$ python -q
>>> import numpy as np
>>> from numpy import linalg as LA
>>> np.set_printoptions(precision=2, suppress=True, linewidth=200, legacy="1.25")
>>> tidy = lambda a: np.round(a, 2) + 0
>>> rng = np.random.default_rng(255)
>>> mat = np.eye(5, dtype=int)[rng.permutation(5)] * np.array([1, -1, 1, -1, 2])
>>> mat
array([[ 0,  0,  1,  0,  0],
       [ 1,  0,  0,  0,  0],
       [ 0,  0,  0, -1,  0],
       [ 0, -1,  0,  0,  0],
       [ 0,  0,  0,  0,  2]])
>>> LA.norm(mat, axis=1).argmax()
4
>>> tidy(LA.norm(mat, axis=0))
array([1., 1., 1., 1., 2.])
>>> tidy(LA.norm(mat[4], 1)), tidy(LA.norm(mat[4], np.inf))
(2.0, 2.0)
>>> tidy(LA.norm(mat[4] - mat[0]))
2.24
>>> tidy(LA.norm(mat) ** 2 / LA.norm(mat, 2) ** 2)
2.0
>>> mat[4] @ mat[0]
0
>>> tidy(LA.norm(mat, 1)), tidy(LA.norm(mat, np.inf))
(2.0, 2.0)
>>> tidy(LA.norm(mat, "nuc"))
6.0
>>> theta = np.radians(135)
>>> Rm = np.eye(5)
>>> Rm[3, 3] = Rm[2, 2] = np.cos(theta)
>>> Rm[3, 2], Rm[2, 3] = -np.sin(theta), np.sin(theta)
>>> tidy(Rm)
array([[ 1.  ,  0.  ,  0.  ,  0.  ,  0.  ],
       [ 0.  ,  1.  ,  0.  ,  0.  ,  0.  ],
       [ 0.  ,  0.  , -0.71,  0.71,  0.  ],
       [ 0.  ,  0.  , -0.71, -0.71,  0.  ],
       [ 0.  ,  0.  ,  0.  ,  0.  ,  1.  ]])
>>> other = mat @ Rm.T
>>> np.allclose(LA.norm(mat, axis=1), LA.norm(other, axis=1))
True
>>> tidy(LA.svd(mat, compute_uv=False)), tidy(LA.svd(other, compute_uv=False))
(array([2., 1., 1., 1., 1.]), array([2., 1., 1., 1., 1.]))
>>> tidy(other)
array([[ 0.  ,  0.  , -0.71, -0.71,  0.  ],
       [ 1.  ,  0.  ,  0.  ,  0.  ,  0.  ],
       [ 0.  ,  0.  , -0.71,  0.71,  0.  ],
       [ 0.  , -1.  ,  0.  ,  0.  ,  0.  ],
       [ 0.  ,  0.  ,  0.  ,  0.  ,  2.  ]])
>>> X = np.load("x.npy")
>>> X
array([[1, 0, 0, 0, 0],
       [0, 0, 0, 0, 1],
       [0, 1, 0, 0, 0],
       [0, 0, 1, 0, 0],
       [0, 0, 0, 1, 0]])
>>> # rows sum to 1
>>> np.allclose(X @ X.T, X.T @ X)
True
>>> np.allclose(X, X.T)
False
>>> X.inv()
Traceback (most recent call last):
  File "<python-input-29>", line 1, in <module>
    X.inv()
    ^^^^^
AttributeError: 'numpy.ndarray' object has no attribute 'inv'
>>> LA.matrix_power(X, 4)
array([[1, 0, 0, 0, 0],
       [0, 1, 0, 0, 0],
       [0, 0, 1, 0, 0],
       [0, 0, 0, 1, 0],
       [0, 0, 0, 0, 1]])
>>> (X + X.T) / 2
array([[1. , 0. , 0. , 0. , 0. ],
       [0. , 0. , 0.5, 0. , 0.5],
       [0. , 0.5, 0. , 0.5, 0. ],
       [0. , 0. , 0.5, 0. , 0.5],
       [0. , 0.5, 0. , 0.5, 0. ]])
>>> (X - X.T) / 2
array([[ 0. ,  0. ,  0. ,  0. ,  0. ],
       [ 0. ,  0. , -0.5,  0. ,  0.5],
       [ 0. ,  0.5,  0. , -0.5,  0. ],
       [ 0. ,  0. ,  0.5,  0. , -0.5],
       [ 0. , -0.5,  0. ,  0.5,  0. ]])
>>> X.sum(axis=1)
array([1, 1, 1, 1, 1])
>>> tidy(np.sort(np.abs(LA.eigvals(X)))[::-1])
array([1., 1., 1., 1., 1.])
>>> LA.matrix_power(X, 100)
array([[1, 0, 0, 0, 0],
       [0, 1, 0, 0, 0],
       [0, 0, 1, 0, 0],
       [0, 0, 0, 1, 0],
       [0, 0, 0, 0, 1]])
>>> p = np.eye(5)[1]
>>> for _ in range(3):
...     p = p @ X
...     print(p.round(2))
... 
[0. 0. 0. 0. 1.]
[0. 0. 0. 1. 0.]
[0. 0. 1. 0. 0.]
>>> O, evecs = LA.qr(X[:, :3])[0], LA.qr(X[:, 3:])[0]
>>> sigma = LA.svd(O.T @ evecs, compute_uv=False)
>>> (sigma > 0.9).sum()
0
>>> tidy(LA.norm(O @ O.T - evecs @ evecs.T, 2))
1.0
>>> np.degrees(np.arccos(sigma.clip(0, 1)))
array([90., 90.])
>>> J = np.load("case14.npy")
>>> tidy(J)
array([[ 0.03,  0.05, -0.1 ,  0.12],
       [ 0.05,  0.08, -0.17,  0.2 ],
       [-0.1 , -0.17,  0.37, -0.44],
       [ 0.12,  0.2 , -0.44,  0.52]])
>>> tidy(J.reshape(2, -1))
array([[ 0.03,  0.05, -0.1 ,  0.12,  0.05,  0.08, -0.17,  0.2 ],
       [-0.1 , -0.17,  0.37, -0.44,  0.12,  0.2 , -0.44,  0.52]])
>>> tidy(J.reshape(-1, 2))
array([[ 0.03,  0.05],
       [-0.1 ,  0.12],
       [ 0.05,  0.08],
       [-0.17,  0.2 ],
       [-0.1 , -0.17],
       [ 0.37, -0.44],
       [ 0.12,  0.2 ],
       [-0.44,  0.52]])
>>> tidy(J.ravel(order="F"))
array([ 0.03,  0.05, -0.1 ,  0.12,  0.05,  0.08, -0.17,  0.2 , -0.1 , -0.17,  0.37, -0.44,  0.12,  0.2 , -0.44,  0.52])
>>> blk = J.reshape(4, 2, -1)
>>> tidy(blk.transpose(1, 0, 2))
array([[[ 0.03,  0.05],
        [ 0.05,  0.08],
        [-0.1 , -0.17],
        [ 0.12,  0.2 ]],

       [[-0.1 ,  0.12],
        [-0.17,  0.2 ],
        [ 0.37, -0.44],
        [-0.44,  0.52]]])
>>> tidy(blk.sum(axis=1))
array([[-0.07,  0.17],
       [-0.12,  0.28],
       [ 0.27, -0.61],
       [-0.32,  0.72]])
>>> blk.shape
(4, 2, 2)
>>> np.einsum("ihd,jhd->hij", blk, blk).shape
(2, 4, 4)
>>> tidy(np.swapaxes(blk, 1, 2)[1])
array([[ 0.05, -0.17],
       [ 0.08,  0.2 ]])
>>> m1 = np.triu(rng.random((4, 4)) < 0.6, 1).astype(int)
>>> m1 = m1 + m1.T
>>> m1
array([[0, 1, 1, 0],
       [1, 0, 1, 1],
       [1, 1, 0, 1],
       [0, 1, 1, 0]])
>>> hat = np.triu(np.array([[1, 0, 0, 2], [0, 0, 1, 0], [0, 1, 1, 1], [0, 2, 0, 2]]), 1) + np.eye(4)
>>> other = hat @ m1 @ LA.inv(hat)
>>> LA.matrix_rank(other)
3
>>> tidy(np.poly(other))
array([ 1.,  0., -5., -4.,  0.])
>>> hat @ m1 - m1 @ hat
array([[ 0.,  2.,  1., -1.],
       [ 1.,  1.,  0., -2.],
       [ 0.,  1.,  0., -2.],
       [ 0.,  0., -1., -1.]])
>>> W0 = np.load("dump.npy")
>>> W0
array([[1, 1, 1],
       [0, 0, 1],
       [2, 3, 1]])
>>> Uu, sigma, VT = LA.svd(J)
>>> np.argmax(sigma[:-1] / (sigma[1:] + 1e-6)) + 1
1
>>> tidy(sigma)
array([1., 0., 0., 0.])
>>> other = Uu[:, :1] @ np.diag(sigma[:1]) @ VT[:1]
>>> tidy(other)
array([[ 0.03,  0.05, -0.1 ,  0.12],
       [ 0.05,  0.08, -0.17,  0.2 ],
       [-0.1 , -0.17,  0.37, -0.44],
       [ 0.12,  0.2 , -0.44,  0.52]])
>>> tidy(LA.norm(J - other) / LA.norm(J))
0.0
>>> O, evecs = LA.qr(W0[:, :1])[0], LA.qr(W0[:, 1:])[0]
>>> sigma = LA.svd(O.T @ evecs, compute_uv=False)
>>> (sigma > 0.9).sum()
1
>>> tidy(sigma)
array([0.99])
